>>> import numpy as np
>>> import numpy.linalg as la
>>> np.set_printoptions(suppress=True, linewidth=140)
>>> K = np.load("test8.npy")
>>> K.round(2) + 0
array([[-0.43, -0.43,  0.02, -0.29,  0.31,  0.52,  0.34, -0.26],
       [ 0.15, -0.59,  0.61,  0.35,  0.16, -0.17, -0.26, -0.1 ],
       [ 0.04, -0.57, -0.33, -0.34, -0.09, -0.28,  0.02,  0.6 ],
       [ 0.27,  0.25,  0.37, -0.35,  0.33,  0.44, -0.26,  0.49],
       [ 0.08,  0.17,  0.45, -0.12,  0.05, -0.36,  0.78,  0.14],
       [-0.74,  0.21,  0.07,  0.08,  0.4 , -0.37, -0.24,  0.23],
       [-0.39,  0.  ,  0.42, -0.27, -0.75,  0.1 , -0.16,  0.04],
       [-0.15, -0.03, -0.04,  0.69, -0.16,  0.4 ,  0.26,  0.5 ]])
>>> Q, evecs = la.qr(K[:, :1])[0], la.qr(K[:, 1:])[0]
>>> sigma = la.svd(Q.T @ evecs, compute_uv=False)
>>> np.round(np.degrees(np.arccos(sigma.clip(0, 1))), 2)
array([90.])
>>> (sigma > 0.9).sum()
np.int64(0)
>>> round(la.norm(Q @ Q.T - evecs @ evecs.T, 2), 2)
np.float64(1.0)
>>> sigma.round(2) + 0
array([0.])
>>> np.round(la.pinv(K), 2) + 0
array([[-0.43,  0.15,  0.04,  0.27,  0.08, -0.74, -0.39, -0.15],
       [-0.43, -0.59, -0.57,  0.25,  0.17,  0.21,  0.  , -0.03],
       [ 0.02,  0.61, -0.33,  0.37,  0.45,  0.07,  0.42, -0.04],
       [-0.29,  0.35, -0.34, -0.35, -0.12,  0.08, -0.27,  0.69],
       [ 0.31,  0.16, -0.09,  0.33,  0.05,  0.4 , -0.75, -0.16],
       [ 0.52, -0.17, -0.28,  0.44, -0.36, -0.37,  0.1 ,  0.4 ],
       [ 0.34, -0.26,  0.02, -0.26,  0.78, -0.24, -0.16,  0.26],
       [-0.26, -0.1 ,  0.6 ,  0.49,  0.14,  0.23,  0.04,  0.5 ]])
>>> np.round(K @ K.T, 2) + 0
array([[1., 0., 0., 0., 0., 0., 0., 0.],
       [0., 1., 0., 0., 0., 0., 0., 0.],
       [0., 0., 1., 0., 0., 0., 0., 0.],
       [0., 0., 0., 1., 0., 0., 0., 0.],
       [0., 0., 0., 0., 1., 0., 0., 0.],
       [0., 0., 0., 0., 0., 1., 0., 0.],
       [0., 0., 0., 0., 0., 0., 1., 0.],
       [0., 0., 0., 0., 0., 0., 0., 1.]])
>>> round(K[:, 7] @ K[:, 1], 2)
np.float64(0.0)
>>> Y = la.inv(K)
>>> np.round(la.det(K) * la.det(Y), 2)
np.float64(1.0)
>>> round(float(la.slogdet(K)[0]), 2)
-1.0
>>> (np.abs(Y) > 1e-9).astype(int)
array([[1, 1, 1, 1, 1, 1, 1, 1],
       [1, 1, 1, 1, 1, 1, 1, 1],
       [1, 1, 1, 1, 1, 1, 1, 1],
       [1, 1, 1, 1, 1, 1, 1, 1],
       [1, 1, 1, 1, 1, 1, 1, 1],
       [1, 1, 1, 1, 1, 1, 1, 1],
       [1, 1, 1, 1, 1, 1, 1, 1],
       [1, 1, 1, 1, 1, 1, 1, 1]])
>>> np.round(K @ Y, 2) + 0
array([[1., 0., 0., 0., 0., 0., 0., 0.],
       [0., 1., 0., 0., 0., 0., 0., 0.],
       [0., 0., 1., 0., 0., 0., 0., 0.],
       [0., 0., 0., 1., 0., 0., 0., 0.],
       [0., 0., 0., 0., 1., 0., 0., 0.],
       [0., 0., 0., 0., 0., 1., 0., 0.],
       [0., 0., 0., 0., 0., 0., 1., 0.],
       [0., 0., 0., 0., 0., 0., 0., 1.]])
